>>> import numpy as np
>>> from numpy import linalg as LA
>>> np.set_printoptions(suppress=True, linewidth=100)
>>> K = np.load("mat.npy")
>>> print(K)
[[10  1  1  7 -3 -1]
 [ 1 10 -9  0 -2 -7]
 [ 1 -9  0 -3 -5 10]
 [ 7  0 -3 -8  3  0]
 [-3 -2 -5  3 -2 -2]
 [-1 -7 10  0 -2 -4]]
>>> vals, evecs = LA.eigvalsh(K)
Traceback (most recent call last):
  File "<python-input-5>", line 1, in <module>
    vals, evecs = LA.eigvalsh(K)
    ^^^^^^^^^^^
ValueError: too many values to unpack (expected 2)
>>> vals, evecs = LA.eigh(K)
>>> print(np.round(np.abs(evecs[:, -1]), 3))
[0.084 0.709 0.54  0.086 0.093 0.427]
>>> print(np.round(evecs @ np.diag(vals) @ evecs.T, 3) + 0)
[[10.  1.  1.  7. -3. -1.]
 [ 1. 10. -9.  0. -2. -7.]
 [ 1. -9.  0. -3. -5. 10.]
 [ 7.  0. -3. -8.  3.  0.]
 [-3. -2. -5.  3. -2. -2.]
 [-1. -7. 10.  0. -2. -4.]]
>>> print(np.round(vals.sum(), 3), np.trace(K))
6.0 6
>>> print(np.round(LA.svd(K, compute_uv=False), 3))
[20.917 13.902 12.694 10.878  6.598  3.766]
>>> print(np.round(evecs.T @ evecs, 3) + 0)
[[1. 0. 0. 0. 0. 0.]
 [0. 1. 0. 0. 0. 0.]
 [0. 0. 1. 0. 0. 0.]
 [0. 0. 0. 1. 0. 0.]
 [0. 0. 0. 0. 1. 0.]
 [0. 0. 0. 0. 0. 1.]]
>>> print(np.round(LA.eigvalsh(K @ K), 3))
[ 14.184  43.532 118.328 161.146 193.271 437.539]
>>> Y = np.array([[-3, -2], [3, 1]])
>>> X = np.kron(np.eye(2, dtype=int), Y)
>>> print(X)
[[-3 -2  0  0]
 [ 3  1  0  0]
 [ 0  0 -3 -2]
 [ 0  0  3  1]]
>>> print(X[2] @ X[3])
-11
>>> print(round(float(LA.norm(X[2], 1)), 3), round(LA.norm(X[2], np.inf), 3))
5.0 3.0
>>> print(LA.norm(X, axis=1).argmax())
0
>>> print(np.round(LA.norm(X, axis=0), 3))
[4.243 2.236 4.243 2.236]
>>> print(round(LA.norm(X, 2), 3))
4.754
>>> print(round(LA.norm(X, 1), 3), round(LA.norm(X, np.inf), 3))
6.0 5.0
>>> print((X != 0).astype(int))
[[1 1 0 0]
 [1 1 0 0]
 [0 0 1 1]
 [0 0 1 1]]
>>> print((LA.matrix_power((X != 0) + (X.T != 0) + np.eye(4), 4) > 0).astype(int))
[[1 1 0 0]
 [1 1 0 0]
 [0 0 1 1]
 [0 0 1 1]]
>>> print(np.round(np.sort(LA.eigvals(X).real), 3))
[-1. -1. -1. -1.]
>>> rng = np.random.default_rng(0)
>>> lab = rng.permutation(4)
>>> print(lab)
[2 0 1 3]
>>> Y = X[lab][:, lab]
>>> print(np.allclose(Y, X))
False
>>> print(round(LA.det(Y), 3), round(float(LA.det(X[lab])), 3))
9.0 9.0
>>> print(Y)
[[-3  0  0 -2]
 [ 0 -3 -2  0]
 [ 0  3  1  0]
 [ 3  0  0  1]]
